$ python -q
>>> import numpy as np
>>> np.set_printoptions(precision=2, suppress=True, linewidth=100, legacy="1.25")
>>> A = np.diag(np.array([-2, 0, -3])) + 5 * np.eye(3, k=1) + 5 * np.eye(3, k=-1)
>>> print(A)
[[-2.  5.  0.]
 [ 5.  0.  5.]
 [ 0.  5. -3.]]
>>> evals, V = np.linalg.eigh(A)
>>> print(np.linalg.svd(A, compute_uv=False))
[8.46 5.94 2.49]
>>> print(np.round(V @ np.diag(evals) @ V.T, 2) + 0)
[[-2.  5.  0.]
 [ 5.  0.  5.]
 [ 0.  5. -3.]]
>>> print(np.abs(V[:, -1]))
[0.48 0.76 0.43]
>>> print(np.abs(V[:, -1]).round(6).argmax())
1
>>> print(np.round(V.T @ V, 2) + 0)
[[1. 0. 0.]
 [0. 1. 0.]
 [0. 0. 1.]]
>>> evals, V = np.linalg.eig(A)
>>> print(np.round(A @ V[:, 0] - evals[0] * V[:, 0], 2) + 0)
[0. 0. 0.]
>>> print(evals)
[ 5.94 -2.49 -8.46]
>>> print(np.sort(np.linalg.eigvals(A.T)))
[-8.46 -2.49  5.94]
>>> print(np.sort(np.linalg.eigvals(np.linalg.inv(A))))
[-0.4  -0.12  0.17]
>>> feats = np.load("case10.npy")
>>> print(feats)
[[-0.14  2.25 -2.22]
 [ 0.06  0.3  -0.5 ]
 [ 0.09  0.42 -0.6 ]
 [-0.02  0.45 -0.42]
 [-0.06 -0.61  0.59]
 [ 0.09 -0.19  0.11]
 [ 0.04 -1.05  1.17]
 [ 0.01  0.6  -0.82]
 [-0.26  0.   -0.24]
 [-0.15 -1.4   1.7 ]
 [ 0.15 -1.64  1.66]
 [ 0.14  1.24 -1.52]
 [ 0.04 -0.3   0.23]
 [ 0.01 -0.43  0.29]
 [ 0.11  0.44 -0.73]
 [ 0.15 -0.49  0.36]
 [ 0.03  0.48 -0.19]
 [-0.05 -1.06  0.85]
 [-0.13 -0.85  0.65]
 [-0.11 -0.93  1.01]
 [ 0.16 -0.46  0.37]
 [ 0.08  0.26 -0.06]
 [ 0.05  0.3  -0.32]
 [-0.03 -1.86  1.81]
 [ 0.01 -0.2   0.14]
 [-0.25  0.38 -0.31]
 [ 0.01 -1.43  1.32]
 [-0.16  0.34 -0.37]]
>>> gram = feats.T @ feats
>>> print(np.round(np.trace(gram), 2), np.round((feats ** 2).sum(), 2))
48.43 48.43
>>> print(np.linalg.svd(feats, compute_uv=False) ** 2)
[47.69  0.43  0.3 ]
>>> print((feats @ feats.T).shape)
(28, 28)
>>> print(np.linalg.matrix_rank(gram))
3
>>> print(np.allclose(gram, gram.T))
True
>>> Xs = feats - feats.mean(axis=0)
>>> left, sv, Vt = np.linalg.svd(Xs, full_matrices=False)
>>> print(np.searchsorted(np.cumsum(sv ** 2) / (sv ** 2).sum(), 0.9) + 1)
1
>>> print(np.linalg.matrix_rank(Xs))
3
>>> print(sv)
[6.79 0.64 0.52]
>>> print(sv ** 2 / (sv ** 2).sum())
[0.99 0.01 0.01]
>>> print(np.abs(Vt[-1]))
[0.56 0.6  0.57]
>>> print(np.abs(Vt[0]).argmax())
2
>>> print(np.abs(left[:, 0]).argmax())
0
>>> hat = feats @ np.linalg.solve(feats.T @ feats, feats.T)
>>> print(np.allclose(hat @ hat, hat))
True
>>> print(np.diag(hat))
[0.27 0.06 0.06 0.01 0.03 0.03 0.07 0.08 0.31 0.23 0.17 0.2  0.01 0.04 0.13 0.08 0.14 0.13 0.16
 0.07 0.08 0.09 0.01 0.16 0.01 0.17 0.11 0.08]
>>> print(hat @ feats[:, 2])
[-2.22 -0.5  -0.6  -0.42  0.59  0.11  1.17 -0.82 -0.24  1.7   1.66 -1.52  0.23  0.29 -0.73  0.36
 -0.19  0.85  0.65  1.01  0.37 -0.06 -0.32  1.81  0.14 -0.31  1.32 -0.37]
>>> M2 = np.c_[feats[:, :1] @ np.array([[0]]), np.array([1, 2, 0, -1, 2, -2, 0, 2, 0, 1, -1, 1, -1, -1, 1, -1, -1, 0, 0, 0, -2, -2, -2, -2, -1, 0, 0, 0])]
>>> print(M2)
[[ 0.  1.]
 [ 0.  2.]
 [ 0.  0.]
 [ 0. -1.]
 [ 0.  2.]
 [ 0. -2.]
 [ 0.  0.]
 [ 0.  2.]
 [ 0.  0.]
 [ 0.  1.]
 [ 0. -1.]
 [ 0.  1.]
 [ 0. -1.]
 [ 0. -1.]
 [ 0.  1.]
 [ 0. -1.]
 [ 0. -1.]
 [ 0.  0.]
 [ 0.  0.]
 [ 0.  0.]
 [ 0. -2.]
 [ 0. -2.]
 [ 0. -2.]
 [ 0. -2.]
 [ 0. -1.]
 [ 0.  0.]
 [ 0.  0.]
 [ 0.  0.]]
>>> print(np.linalg.lstsq(feats, M2[:, 0])[0])
[0. 0. 0.]
>>> print(np.linalg.matrix_rank(M2))
1
>>> cent = feats[[2, 11]].astype(float)
>>> for _ in range(6):
...     idx = np.linalg.norm(feats[:, None] - cent, axis=-1).argmin(axis=1)
...     cent = np.array([feats[idx == j].mean(axis=0) for j in range(2)])
... 
>>> print(idx)
[1 0 0 0 0 0 0 0 0 0 0 1 0 0 0 0 0 0 0 0 0 0 0 0 0 0 0 0]
>>> print(np.bincount(idx))
[26  2]
>>> print(np.abs(cent[1] - cent[0]).argmax())
2
>>> mat = np.loadtxt("x.csv", delimiter=",")
>>> print(mat)
[[-0.7 -0.2 -1.3  0.2]
 [ 1.2  1.   0.   0.7]]
>>> r0, g = mat[1], mat[0]
>>> print(np.round(r0 @ r0, 2))
2.93
>>> print(r0 @ g)
-0.9
>>> p = (r0 @ g) / (r0 @ r0) * r0
>>> print(np.linalg.matrix_rank(np.outer(r0, g)))
1
>>> M2 = np.array([[-1.3], [0.4], [1.8], [-0.1], [-0.1]])
>>> cent = np.array([[0.2, -0.7, -1.6, -0.1, 0.6]])
>>> M = M2 @ cent
>>> print(M)
[[-0.26  0.91  2.08  0.13 -0.78]
 [ 0.08 -0.28 -0.64 -0.04  0.24]
 [ 0.36 -1.26 -2.88 -0.18  1.08]
 [-0.02  0.07  0.16  0.01 -0.06]
 [-0.02  0.07  0.16  0.01 -0.06]]
>>> # rank 1
>>> def softmax(z):
...     e = np.exp(z - z.max(axis=-1, keepdims=True))
...     return e / e.sum(axis=-1, keepdims=True)
... 
>>> print(softmax(M[2] + -3))
[0.26 0.05 0.01 0.15 0.53]
>>> print(softmax(M).sum(axis=1))
[1. 1. 1. 1. 1.]
>>> print(np.round(softmax(10 * M[2]), 2) + 0)
[0. 0. 0. 0. 1.]
>>> S = M @ M.T / np.sqrt(5)
>>> print(softmax(S)[2] @ M)
[ 0.35 -1.23 -2.81 -0.18  1.05]
>>> print(softmax(S).round(6).argmax(axis=1))
[0 2 2 0 0]
>>> print(np.abs(np.diag(np.linalg.qr(M)[1])) > 1e-9)
[ True False False False False]
>>> print(np.round(np.trace(np.linalg.pinv(M) @ M), 2))
1.0
>>> print(np.round(M[2] @ M[4], 2))
-0.62
>>> print(np.linalg.norm(M, axis=0))
[0.45 1.58 3.62 0.23 1.36]
>>> print(np.round(np.linalg.norm(M[2], 1), 2), round(float(np.linalg.norm(M[2], np.inf)), 2))
5.76 2.88
>>> r0 = np.array([2, 2, 1, -1, 1])
>>> g = np.array([1, -2])
>>> F = np.outer(r0, g)
>>> print(F)
[[ 2 -4]
 [ 2 -4]
 [ 1 -2]
 [-1  2]
 [ 1 -2]]
>>> left, sv, Vt = np.linalg.svd(F)
>>> V = Vt[:(sv > 1e-8).sum()]
>>> rng = np.random.default_rng(28565)
>>> vec = F[3] + 5 * F[1] + rng.integers(2) * np.eye(2)[1]
>>> print(vec)
[  9. -17.]
>>> print(np.allclose(V.T @ V @ vec, vec))
False
>>> print(round(float(np.linalg.norm(vec - V.T @ V @ vec)), 2))
0.45
>>> print(np.linalg.cond(F) > 100)
True
>>> print([round(float(x), 2) for x in np.linalg.svd(F, compute_uv=False)[:3]])
[7.42, 0.0]
>>> W1 = np.array([[4, 1, 2, 5], [5, 1, 1, 5]])
>>> coef = np.array([0, 0, 5, 5])
>>> hid = np.maximum(F @ W1 + coef, 0)
>>> print((hid > 0).astype(int))
[[0 0 1 0]
 [0 0 1 0]
 [0 0 1 0]
 [1 1 1 1]
 [0 0 1 0]]
>>> cent = np.array([[2, -3, -2], [-1, -3, 1], [2, -2, 1], [-1, 2, -2]])
>>> print((hid @ cent).round(6).argmax(axis=1))
[0 0 0 0 0]
>>> print(hid @ cent)
[[ 10 -10   5]
 [ 10 -10   5]
 [ 10 -10   5]
 [ 11 -11 -26]
 [ 10 -10   5]]
>>> r0 = np.array([2, -3, 3])
>>> print(np.convolve(F[4], r0))
[ 2 -7  9 -6]
>>> t = np.radians(45)
>>> Rm = np.eye(2)
>>> Rm[0, 0] = Rm[1, 1] = np.cos(t)
>>> Rm[0, 1], Rm[1, 0] = -np.sin(t), np.sin(t)
>>> print(Rm)
[[ 0.71 -0.71]
 [ 0.71  0.71]]
>>> M2 = F @ Rm.T
>>> print(M2)
[[ 4.24 -1.41]
 [ 4.24 -1.41]
 [ 2.12 -0.71]
 [-2.12  0.71]
 [ 2.12 -0.71]]
>>> print(round(float(np.linalg.det(Rm)), 2), round(float(np.trace(Rm)), 2))
1.0 1.41
>>> print(np.allclose(F @ F.T, M2 @ M2.T))
True
>>> K = np.loadtxt("w.csv", delimiter=",")
>>> print(K)
[[-0.59 -0.74  0.31]
 [ 0.67 -0.67 -0.33]
 [ 0.45  0.01  0.89]]
>>> # keeps lengths
>>> vec = np.array([-3, -2, 1])
>>> rhs = K @ vec
>>> print(rhs)
[ 3.58 -1.   -0.46]
>>> print(np.round(np.linalg.solve(K, K[:, 0]), 2) + 0)
[1. 0. 0.]
>>> print(np.round(np.linalg.solve(K.T, K[0]), 2) + 0)
[1. 0. 0.]
>>> t3 = np.stack([K, 4 * K, K[::-1]])
>>> print(np.linalg.matrix_rank(t3.reshape(3, -1)))
2
>>> print(np.linalg.norm(t3, axis=(1, 2)))
[1.73 6.93 1.73]
>>> print(np.linalg.det(t3))
[ 1. 64. -1.]
>>> print(t3.shape)
(3, 3, 3)
>>> m1 = np.load("block13.npy")
>>> print(m1)
[[ 228   28 -124   28]
 [  28   80  -30   -6]
 [-124  -30   79  -33]
 [  28   -6  -33   49]]
>>> # equal to its transpose
>>> print(np.linalg.cond(m1) > 100)
True
>>> print([round(float(x), 2) for x in np.linalg.svd(m1, compute_uv=False)[:3]])
[310.85, 78.52, 46.58]
>>> print(np.linalg.matrix_rank(m1, rtol=0.1))
3
>>> left, sv, Vt = np.linalg.svd(m1)
>>> print(sv)
[310.85  78.52  46.58   0.04]
>>> M2 = left[:, :3] @ np.diag(sv[:3]) @ Vt[:3]
>>> print(np.round(np.abs(m1 - M2).max(), 2))
0.03
>>> print(np.round(np.linalg.norm(m1 - M2, 2), 2), np.round(sv[3], 2))
0.04 0.04
>>> r0 = np.array([-4, 4, -2, 1, 3])
>>> arr = r0[np.abs(np.subtract.outer(np.arange(5), np.arange(5)))]
>>> print(arr)
[[-4  4 -2  1  3]
 [ 4 -4  4 -2  1]
 [-2  4 -4  4 -2]
 [ 1 -2  4 -4  4]
 [ 3  1 -2  4 -4]]
>>> print(np.allclose(arr, arr.T))
True
>>> print(np.allclose(arr @ arr.T, arr.T @ arr))
True
>>> evals, V = np.linalg.eig(arr)
>>> print(np.sort(np.linalg.eigvals(np.linalg.inv(arr))))
[-1.68 -0.12 -0.07  0.45  7.37]
>>> print(np.round(arr @ V[:, 0] - evals[0] * V[:, 0], 2) + 0)
[0. 0. 0. 0. 0.]
>>> print(np.sort(np.linalg.eigvals(arr @ arr)))
[  0.02   0.35   4.88  70.65 178.1 ]
>>> print(np.sort(np.linalg.eigvals(arr.T)))
[-13.35  -8.41  -0.59   0.14   2.21]
>>> M2 = np.linalg.inv(arr)
>>> print(np.round(arr @ M2, 2) + 0)
[[1. 0. 0. 0. 0.]
 [0. 1. 0. 0. 0.]
 [0. 0. 1. 0. 0.]
 [0. 0. 0. 1. 0.]
 [0. 0. 0. 0. 1.]]
>>> print(np.linalg.inv(M2))
[[-4.  4. -2.  1.  3.]
 [ 4. -4.  4. -2.  1.]
 [-2.  4. -4.  4. -2.]
 [ 1. -2.  4. -4.  4.]
 [ 3.  1. -2.  4. -4.]]
>>> print((np.abs(M2) > 1e-9).astype(int))
[[1 1 1 1 1]
 [1 1 1 1 1]
 [1 1 1 1 1]
 [1 1 1 1 1]
 [1 1 1 1 1]]
